% ipython --no-banner

In [1]: import numpy as np

In [2]: from numpy import linalg as LA

In [3]: np.set_printoptions(precision=2, suppress=True, linewidth=100, floatmode="fixed")

In [4]: def rnd(a):
   ...:     return np.round(a, 2) + 0
   ...: 

In [5]: A = np.load("sample1.npy")

In [6]: A
Out[6]: 
array([[-0.30,  0.20,  0.40,  2.70, -1.40],
       [-0.40, -1.40,  0.00, -1.30,  3.60],
       [-0.20, -1.00, -0.30, -0.70, -0.30]])

In [7]: rnd(LA.norm(A))
Out[7]: np.float64(5.29)

In [8]: rnd(A.sum(axis=0))
Out[8]: array([-0.90, -2.20,  0.10,  0.70,  1.90])

In [9]: rnd(LA.svd(A, compute_uv=False))
Out[9]: array([4.77, 1.98, 1.14])

In [10]: print(A.shape)
(3, 5)

In [11]: Y = np.array([[5, -7, -7], [3, 5, -8], [2, 4, -6], [-9, -9, -8], [0, 4, -5]])

In [12]: rnd(Y.T @ A.T)
Out[12]: 
array([[-24.40,   5.50,   1.70],
       [-25.20,  21.90,   0.30],
       [-16.50,   6.40,  18.30]])

In [13]: rnd(np.einsum("ik,kj->ij", A, Y))
Out[13]: 
array([[-24.40, -25.20, -16.50],
       [  5.50,  21.90,   6.40],
       [  1.70,   0.30,  18.30]])

In [14]: rnd(np.einsum("ij,ij->i", A, A))
Out[14]: array([ 9.54, 16.77,  1.71])

In [15]: mat = np.loadtxt("arr.csv", delimiter=",")

In [16]: mat
Out[16]: 
array([[ -0.78,   3.67,   0.12,  -2.11,   0.12,   5.22,   3.12,   4.12],
       [ -2.59,  -1.78,  -8.96,  -9.37,  -8.96,   3.41,  -5.96,  -4.96],
       [ -0.86,   3.43,  -0.29,  -2.43,  -0.29,   5.14,   2.71,   3.71],
       [ -0.41,   4.77,   1.96,  -0.64,   1.96,   5.59,   4.96,   5.96],
       [ -2.65,  -1.94,  -9.23,  -9.58,  -9.23,   3.35,  -6.23,  -5.23],
       [ -1.13,   2.60,  -1.66,  -3.53,  -1.66,   4.87,   1.34,   2.34],
       [ -0.66,   4.03,   0.71,  -1.63,   0.71,   5.34,   3.71,   4.71],
       [ -2.05,  -0.16,  -6.27,  -7.22,  -6.27,   3.95,  -3.27,  -2.27],
       [ -0.58,   4.27,   1.12,  -1.30,   1.12,   5.42,   4.12,   5.12],
       [ -2.54,  -1.62,  -8.71,  -9.16,  -8.71,   3.46,  -5.71,  -4.71],
       [ -0.87,   3.40,  -0.34,  -2.47,  -0.34,   5.13,   2.66,   3.66],
       [ -2.39,  -1.18,  -7.97,  -8.58,  -7.97,   3.61,  -4.97,  -3.97],
       [ -1.08,   2.76,  -1.40,  -3.32,  -1.40,   4.92,   1.60,   2.60],
       [ -0.23,   5.31,   2.85,   0.08,   2.85,   5.77,   5.85,   6.85],
       [ -1.26,   2.23,  -2.28,  -4.02,  -2.28,   4.74,   0.72,   1.72],
       [  0.47,   7.42,   6.36,   2.89,   6.36,   6.47,   9.36,  10.36],
       [ -0.38,   4.85,   2.08,  -0.54,   2.08,   5.62,   5.08,   6.08],
       [ -2.11,  -0.34,  -6.57,  -7.46,  -6.57,   3.89,  -3.57,  -2.57],
       [ -1.00,   3.00,  -1.00,  -3.00,  -1.00,   5.00,   2.00,   3.00],
       [ -2.86,  -2.57, -10.29, -10.43, -10.29,   3.14,  -7.29,  -6.29],
       [ -2.02,  -0.07,  -6.12,  -7.09,  -6.12,   3.98,  -3.12,  -2.12]])

In [17]: Z = mat[[17, 20]].astype(float)

In [18]: for _ in range(3):
    ...:     idx = LA.norm(mat[:, None] - Z, axis=-1).argmin(axis=1)
    ...:     Z = np.array([mat[idx == j].mean(axis=0) for j in range(2)])
    ...: 

In [19]: idx
Out[19]: array([1, 0, 1, 1, 0, 1, 1, 0, 1, 0, 1, 0, 1, 1, 1, 1, 1, 0, 1, 0, 0])

In [20]: rnd(Z[1] - Z[0])
Out[20]: array([1.73, 5.19, 8.65, 6.92, 8.65, 1.73, 8.65, 8.65])

In [21]: dist = LA.norm(mat[:, None] - mat[None], axis=-1)

In [22]: np.flatnonzero(dist[17] < dist.mean() / 2)
Out[22]: array([ 1,  7,  9, 11, 17, 20])

In [23]: dist[17].round(6).argsort(kind="stable")[:4]
Out[23]: array([17,  7, 20, 11])

In [24]: Uu, s, vt = LA.svd(mat)

In [25]: rnd(s)
Out[25]: array([50.11, 33.07,  0.02,  0.02,  0.01,  0.00,  0.00,  0.00])

In [26]: np.argmax(s[:-1] / (s[1:] + 1e-6)) + 1
Out[26]: np.int64(5)

In [27]: Y = Uu[:, :5] @ np.diag(s[:5]) @ vt[:5]

In [28]: LA.matrix_rank(mat, rtol=0.05)
Out[28]: np.int64(2)

In [29]: rnd(np.abs(mat - Y).max())
Out[29]: np.float64(0.0)

In [30]: arr = np.load("block15.npy")

In [31]: arr
Out[31]: 
array([[-3,  0,  3, -1, -1, -2, -1,  3,  3,  3],
       [ 0,  2, -3,  3,  1,  3,  3, -2, -2,  0],
       [ 0,  0, -3,  3,  2,  1,  1,  2, -1, -1],
       [ 0,  0,  0,  3,  3,  3, -1, -1,  2, -3],
       [ 0,  0,  0,  0,  1,  3,  3, -2,  0, -2],
       [ 0,  0,  0,  0,  0, -3, -3,  3, -2, -2],
       [ 0,  0,  0,  0,  0,  0, -2, -3,  2, -3],
       [ 0,  0,  0,  0,  0,  0,  0,  1,  3,  0],
       [ 0,  0,  0,  0,  0,  0,  0,  0, -2,  0],
       [ 0,  0,  0,  0,  0,  0,  0,  0,  0,  0]])

In [32]: # null space of dimension 1

In [33]: cov = arr.T @ arr

In [34]: (arr @ arr.T).shape
Out[34]: (10, 10)

In [35]: rnd(LA.svd(arr, compute_uv=False) ** 2)
Out[35]: array([129.63,  50.75,  44.15,  32.24,   7.89,   6.16,   3.34,   0.81,   0.02,   0.00])

In [36]: rnd(LA.eigvalsh(cov)[::-1])
Out[36]: array([129.63,  50.75,  44.15,  32.24,   7.89,   6.16,   3.34,   0.81,   0.02,   0.00])

In [37]: np.allclose(cov, cov.T)
Out[37]: True

In [38]: Uu, s, vt = LA.svd(arr)

In [39]: vecs = vt[:(s > 1e-8).sum()]

In [40]: rng = np.random.default_rng(43)

In [41]: vec = arr[8] + -3 * arr[5] + rng.integers(2) * np.eye(10)[6]

In [42]: vec
Out[42]: array([ 0.00,  0.00,  0.00,  0.00,  0.00,  9.00, 10.00, -9.00,  4.00,  6.00])

In [43]: LA.matrix_rank(np.vstack([arr, vec]))
Out[43]: np.int64(10)

In [44]: np.allclose(vecs.T @ vecs @ vec, vec)
Out[44]: False

In [45]: rnd(LA.norm(vec - vecs.T @ vecs @ vec))
Out[45]: np.float64(0.21)

In [46]: Uu, s, vt = LA.svd(arr, full_matrices=False)

In [47]: print(rnd(s / s[0]))
[1.00 0.63 0.58 0.50 0.25 0.22 0.16 0.08 0.01 0.00]

In [48]: rnd(s)
Out[48]: array([11.39,  7.12,  6.64,  5.68,  2.81,  2.48,  1.83,  0.90,  0.13,  0.00])

In [49]: np.abs(Uu[:, 0]).round(6).argmax()
Out[49]: np.int64(1)

In [50]: rnd(Uu.T @ arr @ vt.T)
Out[50]: 
array([[11.39,  0.00,  0.00,  0.00,  0.00,  0.00,  0.00,  0.00,  0.00,  0.00],
       [ 0.00,  7.12,  0.00,  0.00,  0.00,  0.00,  0.00,  0.00,  0.00,  0.00],
       [ 0.00,  0.00,  6.64,  0.00,  0.00,  0.00,  0.00,  0.00,  0.00,  0.00],
       [ 0.00,  0.00,  0.00,  5.68,  0.00,  0.00,  0.00,  0.00,  0.00,  0.00],
       [ 0.00,  0.00,  0.00,  0.00,  2.81,  0.00,  0.00,  0.00,  0.00,  0.00],
       [ 0.00,  0.00,  0.00,  0.00,  0.00,  2.48,  0.00,  0.00,  0.00,  0.00],
       [ 0.00,  0.00,  0.00,  0.00,  0.00,  0.00,  1.83,  0.00,  0.00,  0.00],
       [ 0.00,  0.00,  0.00,  0.00,  0.00,  0.00,  0.00,  0.90,  0.00,  0.00],
       [ 0.00,  0.00,  0.00,  0.00,  0.00,  0.00,  0.00,  0.00,  0.13,  0.00],
       [ 0.00,  0.00,  0.00,  0.00,  0.00,  0.00,  0.00,  0.00,  0.00,  0.00]])

In [51]: rnd(vt @ vt.T)
Out[51]: 
array([[1.00, 0.00, 0.00, 0.00, 0.00, 0.00, 0.00, 0.00, 0.00, 0.00],
       [0.00, 1.00, 0.00, 0.00, 0.00, 0.00, 0.00, 0.00, 0.00, 0.00],
       [0.00, 0.00, 1.00, 0.00, 0.00, 0.00, 0.00, 0.00, 0.00, 0.00],
       [0.00, 0.00, 0.00, 1.00, 0.00, 0.00, 0.00, 0.00, 0.00, 0.00],
       [0.00, 0.00, 0.00, 0.00, 1.00, 0.00, 0.00, 0.00, 0.00, 0.00],
       [0.00, 0.00, 0.00, 0.00, 0.00, 1.00, 0.00, 0.00, 0.00, 0.00],
       [0.00, 0.00, 0.00, 0.00, 0.00, 0.00, 1.00, 0.00, 0.00, 0.00],
       [0.00, 0.00, 0.00, 0.00, 0.00, 0.00, 0.00, 1.00, 0.00, 0.00],
       [0.00, 0.00, 0.00, 0.00, 0.00, 0.00, 0.00, 0.00, 1.00, 0.00],
       [0.00, 0.00, 0.00, 0.00, 0.00, 0.00, 0.00, 0.00, 0.00, 1.00]])
